$ python -q
>>> import numpy as np
>>> import numpy.linalg as la
>>> np.set_printoptions(precision=2, suppress=True, linewidth=140)
>>> J = np.load("a.npy")
>>> print(J)
[[ 12.   3.  -7.   0.]
 [-12.  -4.   6.   0.]
 [ 14.   3.  -9.   0.]
 [ 12.   3.  -6.  -1.]]
>>> evals, evecs = la.eig(J)
>>> print(np.round(np.prod(evals), 2))
-4.0
>>> evals
array([-1.,  2., -1., -2.])
>>> J @ evecs[:, 0] - evals[0] * evecs[:, 0]
array([0., 0., 0., 0.])
>>> np.sort(la.eigvals(J.T))
array([-2., -1., -1.,  2.])
>>> O, evecs = la.qr(J[:, :3])[0], la.qr(J[:, 3:])[0]
>>> sigma = la.svd(O.T @ evecs, compute_uv=False)
>>> (sigma > 0.9).sum()
np.int64(1)
>>> X = np.loadtxt("m.csv", delimiter=",")
>>> X
array([[  1.,  -3.,   9., -27.],
       [  1.,  -2.,   4.,  -8.],
       [  1.,  -1.,   1.,  -1.],
       [  1.,   0.,   0.,   0.]])
>>> # row 0 dominates
>>> Uu, sigma, Vh = la.svd(X)
>>> sigma
array([30.07,  2.24,  0.92,  0.19])
>>> other = Uu[:, :1] @ np.diag(sigma[:1]) @ Vh[:1]
>>> round(float(la.norm(X - other, 2)), 2), round(float(sigma[1]), 2)
(2.24, 2.24)
>>> round(float(np.abs(X - other).max()), 2)
1.03
>>> print(la.matrix_rank(other))
1
>>> round(la.norm(X - other) / la.norm(X), 2)
np.float64(0.08)
>>> K = np.load("out16.npy")
>>> K
array([[ 0,  0,  0],
       [ 0,  0,  0],
       [-3,  0,  0]])
>>> # 2 blocks once reordered
>>> [round(float(x), 2) for x in la.svd(K, compute_uv=False)[:3]]
[3.0, 0.0, 0.0]
>>> la.cond(K) > 100
np.True_
>>> G = K.T @ K
>>> np.allclose(G, G.T)
True
>>> la.svd(K, compute_uv=False) ** 2
array([9., 0., 0.])
>>> np.trace(G), (K ** 2).sum()
(np.int64(9), np.int64(9))
>>> other = np.array([[4, 3], [5, 5], [2, 3]])
>>> K @ other
array([[  0,   0],
       [  0,   0],
       [-12,  -9]])
>>> la.matrix_rank(K @ other)
np.int64(1)
>>> other @ K
Traceback (most recent call last):
  File "<python-input-35>", line 1, in <module>
    other @ K
    ~~~~~~^~~
ValueError: matmul: Input operand 1 has a mismatch in its core dimension 0, with gufunc signature (n?,k),(k,m?)->(n?,m?) (size 3 is different from 2)
>>> np.einsum("ik,kj->ji", K, other)
array([[  0,   0, -12],
       [  0,   0,  -9]])
>>> print(other.T @ K.T)
[[  0   0 -12]
 [  0   0  -9]]
>>> rk = la.matrix_rank(K)
>>> rk
np.int64(1)
>>> ns = la.svd(K)[2][rk:].T
>>> [int(la.matrix_rank(K[:i])) for i in range(1, len(K) + 1)]
[0, 0, 1]
>>> ns @ ns.T
array([[0., 0., 0.],
       [0., 1., 0.],
       [0., 0., 1.]])
>>> ns.shape
(3, 2)
>>> np.prod(np.diag(K)), round(la.det(K), 2)
(np.int64(0), np.float64(0.0))
>>> la.matrix_power(K - np.diag(np.diag(K)), 3)
array([[0, 0, 0],
       [0, 0, 0],
       [0, 0, 0]])
>>> try:
...     la.inv(K)
... except la.LinAlgError as e:
...     print(e)
... 
Singular matrix
>>> la.matrix_rank(K - K[0, 0] * np.eye(3))
np.int64(1)
>>> print([int(la.matrix_rank(la.matrix_power(K, p))) for p in range(1, 4)])
[1, 0, 0]
>>> other = np.array([[1, 1], [1, -1]])
>>> rng = np.random.default_rng(81)
>>> E = np.kron(other, np.kron(other, other))[rng.permutation(8)][:5]
>>> E
array([[ 1, -1,  1, -1,  1, -1,  1, -1],
       [ 1, -1,  1, -1, -1,  1, -1,  1],
       [ 1,  1,  1,  1,  1,  1,  1,  1],
       [ 1, -1, -1,  1, -1,  1,  1, -1],
       [ 1,  1, -1, -1,  1,  1, -1, -1]])
>>> u, v = J[3], J[2]
>>> u @ u
np.float64(190.0)
>>> u @ v
np.float64(231.0)
>>> p = (u @ v) / (u @ u) * u
>>> print(round(float(la.norm(u + v) ** 2 + la.norm(u - v) ** 2), 2))
952.0
>>> v - p
array([-0.59, -0.65, -1.71,  1.22])
>>> la.matrix_rank(np.outer(u, v))
np.int64(1)
>>> p
array([14.59,  3.65, -7.29, -1.22])
